% python3 -q
>>> import numpy as np
>>> np.set_printoptions(suppress=True, linewidth=140)
>>> def rnd(a):
...     return np.round(a, 2) + 0
... 
>>> J = np.array([[14.0, -12.0, -4.0, 5.0],
...     [24.0, -22.0, -8.0, 10.0],
...     [5.0, -5.0, -9.0, 5.0],
...     [16.0, -16.0, -14.0, 11.0]])
>>> J
array([[ 14., -12.,  -4.,   5.],
       [ 24., -22.,  -8.,  10.],
       [  5.,  -5.,  -9.,   5.],
       [ 16., -16., -14.,  11.]])
>>> x0 = np.array([-4, -8, 3, 2])
>>> rhs = J @ x0
>>> coef, lr = np.zeros(4), 1 / np.linalg.norm(J, 2) ** 2
>>> for i in range(6):
...     coef -= lr * J.T @ (J @ coef - rhs)
...     if i % 2 == 0: print(i, round(np.linalg.norm(J @ coef - rhs), 2))
... 
0 21.82
2 20.37
4 19.04
>>> rnd(np.linalg.cond(J))
np.float64(529.74)
>>> rnd(coef)
array([ 1.37, -1.23, -0.24,  0.48])
>>> rng = np.random.default_rng(4)
>>> lab = rng.permutation(4)
>>> lab
array([3, 0, 1, 2])
>>> A2 = J[lab][:, lab]
>>> np.allclose(A2, J)
False
>>> np.trace(A2)
np.float64(-6.0)
>>> A2
array([[ 11.,  16., -16., -14.],
       [  5.,  14., -12.,  -4.],
       [ 10.,  24., -22.,  -8.],
       [  5.,   5.,  -5.,  -9.]])
>>> A2 @ A2
array([[-29., -54.,  54.,  36.],
       [-15., -32.,  36.,   6.],
       [-30., -72.,  76.,  12.],
       [-15., -15.,  15.,  31.]])
>>> rnd(np.linalg.matrix_power(A2, 4))
array([[ -509., -1134.,  1134.,   396.],
       [ -255.,  -848.,   864.,  -114.],
       [ -510., -1728.,  1744.,  -228.],
       [ -255.,  -255.,   255.,   511.]])
>>> np.allclose(A2 @ A2.T, A2.T @ A2)
False
>>> t = np.radians(30)
>>> r_ = np.eye(4)
>>> r_[0, 0] = r_[3, 3] = np.cos(t)
>>> r_[0, 3], r_[3, 0] = -np.sin(t), np.sin(t)
>>> rnd(r_)
array([[ 0.87,  0.  ,  0.  , -0.5 ],
       [ 0.  ,  1.  ,  0.  ,  0.  ],
       [ 0.  ,  0.  ,  1.  ,  0.  ],
       [ 0.5 ,  0.  ,  0.  ,  0.87]])
>>> A2 = J @ r_.T
>>> np.allclose(np.linalg.norm(J, axis=1), np.linalg.norm(A2, axis=1))
True
>>> rnd(A2)
array([[  9.62, -12.  ,  -4.  ,  11.33],
       [ 15.78, -22.  ,  -8.  ,  20.66],
       [  1.83,  -5.  ,  -9.  ,   6.83],
       [  8.36, -16.  , -14.  ,  17.53]])
>>> rnd(np.abs(A2 - J).max(axis=0))
array([ 8.22,  0.  ,  0.  , 10.66])
>>> A2 = np.array([[-2, 0, -1, 0, 1],
...     [-1, 1, -2, -2, -2],
...     [0, 1, 0, 1, 2],
...     [2, -1, 1, 1, -2],
...     [-1, 0, 2, -2, 2],
...     [-1, 0, -1, 1, 1],
...     [1, -2, 0, 1, 0]])
>>> arr = A2.T @ A2
>>> arr
array([[12, -5,  5,  6, -7],
       [-5,  7, -3, -4,  2],
       [ 5, -3, 11,  0,  4],
       [ 6, -4,  0, 12,  1],
       [-7,  2,  4,  1, 18]])
>>> q, r_ = np.linalg.qr(arr)
>>> np.allclose(r_.T @ r_, arr.T @ arr)
True
>>> rnd(np.abs(np.diag(r_)))
array([16.7 ,  4.95, 11.05,  9.26,  1.52])
>>> rnd(q @ r_)
array([[12., -5.,  5.,  6., -7.],
       [-5.,  7., -3., -4.,  2.],
       [ 5., -3., 11.,  0.,  4.],
       [ 6., -4.,  0., 12.,  1.],
       [-7.,  2.,  4.,  1., 18.]])
>>> rnd(q.T @ q)
array([[1., 0., 0., 0., 0.],
       [0., 1., 0., 0., 0.],
       [0., 0., 1., 0., 0.],
       [0., 0., 0., 1., 0.],
       [0., 0., 0., 0., 1.]])
>>> rnd(np.trace(q @ q.T))
np.float64(5.0)
>>> rnd(abs(r_[0, 0])), rnd(np.linalg.norm(arr[:, 0]))
(np.float64(16.7), np.float64(16.7))
>>> q.shape, r_.shape
((5, 5), (5, 5))
>>> proj = np.triu(np.array([[0, -2, 3, 1, 3],
...     [1, 1, 0, -3, 1],
...     [-1, -3, 2, 1, 2],
...     [-3, -1, -3, 1, 0],
...     [-1, 1, 1, -3, -2]]), 1) + np.eye(5)
>>> A2 = proj @ arr @ np.linalg.inv(proj)
>>> rnd(np.linalg.det(A2))
np.float64(12860.0)
>>> np.trace(A2), np.trace(arr)
(np.float64(60.0), np.int64(60))
>>> rnd(np.poly(A2))
array([     1.,    -60.,   1228.,  -9880.,  26382., -12860.])
>>> proj @ arr - arr @ proj
array([[ 10.,   3.,  15.,  -9.,  22.],
       [-25.,   4.,  19.,  -6.,  29.],
       [ -8.,  10.,  -7., -11.,   3.],
       [  0.,  12., -18., -18., -14.],
       [  0., -14.,  21.,   9.,  11.]])
>>> A2 = arr / np.linalg.norm(arr, axis=1, keepdims=True)
>>> cov = A2 @ A2.T
>>> rnd(cov)
array([[ 1.  , -0.87,  0.47,  0.67, -0.59],
       [-0.87,  1.  , -0.53, -0.73,  0.34],
       [ 0.47, -0.53,  1.  ,  0.25,  0.29],
       [ 0.67, -0.73,  0.25,  1.  , -0.07],
       [-0.59,  0.34,  0.29, -0.07,  1.  ]])
>>> rnd(np.degrees(np.arccos(np.clip(cov[0, 3], -1, 1))))
np.float64(47.96)
>>> (np.abs(cov) > 0.9).astype(int)
array([[1, 0, 0, 0, 0],
       [0, 1, 0, 0, 0],
       [0, 0, 1, 0, 0],
       [0, 0, 0, 1, 0],
       [0, 0, 0, 0, 1]])
